$ ipython --no-banner

In [1]: import numpy as np

In [2]: from numpy import linalg as LA

In [3]: np.set_printoptions(precision=3, suppress=True, linewidth=120, floatmode="fixed")

In [4]: rd = lambda a: np.round(a, 3) + 0

In [5]: feats = np.loadtxt("test18.csv", delimiter=",")

In [6]: rd(feats)
Out[6]: 
array([[-0.074,  0.343,  0.043, -0.331,  0.438, -0.736, -0.179],
       [-0.370, -0.125, -0.648,  0.299, -0.358, -0.328, -0.320],
       [-0.148,  0.415, -0.470,  0.217,  0.597,  0.421,  0.066],
       [ 0.667,  0.268, -0.122, -0.032, -0.135,  0.144, -0.655],
       [-0.481,  0.605,  0.190, -0.312, -0.440,  0.248, -0.117],
       [ 0.370,  0.233, -0.475, -0.325, -0.298, -0.135,  0.609],
       [-0.148, -0.450, -0.285, -0.742,  0.156,  0.268, -0.219]])

In [7]: A2 = LA.inv(feats)

In [8]: rd(LA.det(feats) * A2)
Out[8]: 
array([[-0.074, -0.370, -0.148,  0.667, -0.481,  0.370, -0.148],
       [ 0.343, -0.125,  0.415,  0.268,  0.605,  0.233, -0.450],
       [ 0.043, -0.648, -0.470, -0.122,  0.190, -0.475, -0.285],
       [-0.331,  0.299,  0.217, -0.032, -0.312, -0.325, -0.742],
       [ 0.438, -0.358,  0.597, -0.135, -0.440, -0.298,  0.156],
       [-0.736, -0.328,  0.421,  0.144,  0.248, -0.135,  0.268],
       [-0.179, -0.320,  0.066, -0.655, -0.117,  0.609, -0.219]])

In [9]: rd(LA.det(feats) * LA.det(A2))
Out[9]: np.float64(1.0)

In [10]: rd(A2)
Out[10]: 
array([[-0.074, -0.370, -0.148,  0.667, -0.481,  0.370, -0.148],
       [ 0.343, -0.125,  0.415,  0.268,  0.605,  0.233, -0.450],
       [ 0.043, -0.648, -0.470, -0.122,  0.190, -0.475, -0.285],
       [-0.331,  0.299,  0.217, -0.032, -0.312, -0.325, -0.742],
       [ 0.438, -0.358,  0.597, -0.135, -0.440, -0.298,  0.156],
       [-0.736, -0.328,  0.421,  0.144,  0.248, -0.135,  0.268],
       [-0.179, -0.320,  0.066, -0.655, -0.117,  0.609, -0.219]])

In [11]: rd(LA.cond(feats))
Out[11]: np.float64(1.0)

In [12]: rd(LA.slogdet(feats)[0])
Out[12]: np.float64(1.0)

In [13]: rd(feats @ feats.T)
Out[13]: 
array([[1.000, 0.000, 0.000, 0.000, 0.000, 0.000, 0.000],
       [0.000, 1.000, 0.000, 0.000, 0.000, 0.000, 0.000],
       [0.000, 0.000, 1.000, 0.000, 0.000, 0.000, 0.000],
       [0.000, 0.000, 0.000, 1.000, 0.000, 0.000, 0.000],
       [0.000, 0.000, 0.000, 0.000, 1.000, 0.000, 0.000],
       [0.000, 0.000, 0.000, 0.000, 0.000, 1.000, 0.000],
       [0.000, 0.000, 0.000, 0.000, 0.000, 0.000, 1.000]])

In [14]: rd(feats[:, 4] @ feats[:, 6])
Out[14]: np.float64(0.0)

In [15]: r0 = np.array([1, 2, 1, 2, 2, 0, 1])

In [16]: A2 = feats + np.outer(r0, np.eye(7)[0])

In [17]: LA.matrix_rank(LA.inv(A2) - LA.inv(feats), tol=1e-8)
Out[17]: np.int64(1)

In [18]: LA.matrix_rank(A2 - feats)
Out[18]: np.int64(1)

In [19]: rd(LA.det(A2) / LA.det(feats)), rd(1 + LA.solve(feats, r0)[0])
Out[19]: (np.float64(0.259), np.float64(0.259))

In [20]: rd(feats.mean(axis=0))
Out[20]: array([-0.026,  0.184, -0.252, -0.175, -0.006, -0.017, -0.117])

In [21]: rd(LA.norm(feats))
Out[21]: np.float64(2.646)

In [22]: rd(feats.sum(axis=0))
Out[22]: array([-0.185,  1.289, -1.767, -1.225, -0.040, -0.118, -0.816])

In [23]: np.count_nonzero(feats)
Out[23]: np.int64(49)

In [24]: np.unravel_index(np.abs(feats).argmax(), feats.shape)
Out[24]: (np.int64(6), np.int64(3))

In [25]: rd(LA.det(feats))
Out[25]: np.float64(1.0)

In [26]: rd(np.sort(np.abs(LA.eigvals(feats))))
Out[26]: array([1.000, 1.000, 1.000, 1.000, 1.000, 1.000, 1.000])

In [27]: np.allclose(feats, feats.T)
Out[27]: False

In [28]: mat = np.loadtxt("case5.csv", delimiter=",")

In [29]: rd(mat)
Out[29]: 
array([[ 1.082,  0.329,  0.375,  0.118,  0.222,  0.587, -0.740, -0.445, -0.434, -0.138],
       [ 0.329,  0.685,  0.565, -0.021, -0.129, -0.010,  0.554, -0.136, -0.363, -0.388],
       [ 0.375,  0.565,  0.154,  0.434, -0.479, -0.026, -0.680, -0.210, -0.011,  0.444],
       [ 0.118, -0.021,  0.434,  0.889,  1.020, -0.482,  0.490, -0.319,  0.264,  0.456],
       [ 0.222, -0.129, -0.479,  1.020,  0.333, -0.227,  0.505, -0.130, -0.072, -0.688],
       [ 0.587, -0.010, -0.026, -0.482, -0.227,  0.473,  0.747, -0.097,  0.652, -0.293],
       [-0.740,  0.554, -0.680,  0.490,  0.505,  0.747, -0.248,  0.115, -0.235,  0.036],
       [-0.445, -0.136, -0.210, -0.319, -0.130, -0.097,  0.115,  0.246,  0.008, -0.125],
       [-0.434, -0.363, -0.011,  0.264, -0.072,  0.652, -0.235,  0.008, -0.760,  0.255],
       [-0.138, -0.388,  0.444,  0.456, -0.688, -0.293,  0.036, -0.125,  0.255,  1.147]])

In [30]: w1 = np.array([[0, 0, 3],
    ...:     [3, 2, 0],
    ...:     [3, 3, 2],
    ...:     [3, 3, 1],
    ...:     [3, 3, 0],
    ...:     [1, 2, 0],
    ...:     [1, 0, 1],
    ...:     [3, 0, 0],
    ...:     [2, 1, 0],
    ...:     [3, 3, 1]])

In [31]: c = np.array([-1, -3, -3])

In [32]: hid = np.maximum(mat @ w1 + c, 0)

In [33]: (hid > 0).mean(axis=0)
Out[33]: array([0.500, 0.300, 0.200])

In [34]: (hid > 0).astype(int)
Out[34]: 
array([[0, 1, 1],
       [1, 0, 0],
       [1, 0, 0],
       [1, 1, 1],
       [0, 0, 0],
       [0, 0, 0],
       [1, 1, 0],
       [0, 0, 0],
       [0, 0, 0],
       [1, 0, 0]])

In [35]: C = np.array([[1, 1], [-3, 2], [3, -3]])

In [36]: rd(hid @ C)
Out[36]: 
array([[ 0.319, -0.450],
       [ 0.545,  0.545],
       [ 0.998,  0.998],
       [-6.878, 16.048],
       [ 0.000,  0.000],
       [ 0.000,  0.000],
       [ 0.822,  2.944],
       [ 0.000,  0.000],
       [ 0.000,  0.000],
       [ 1.789,  1.789]])
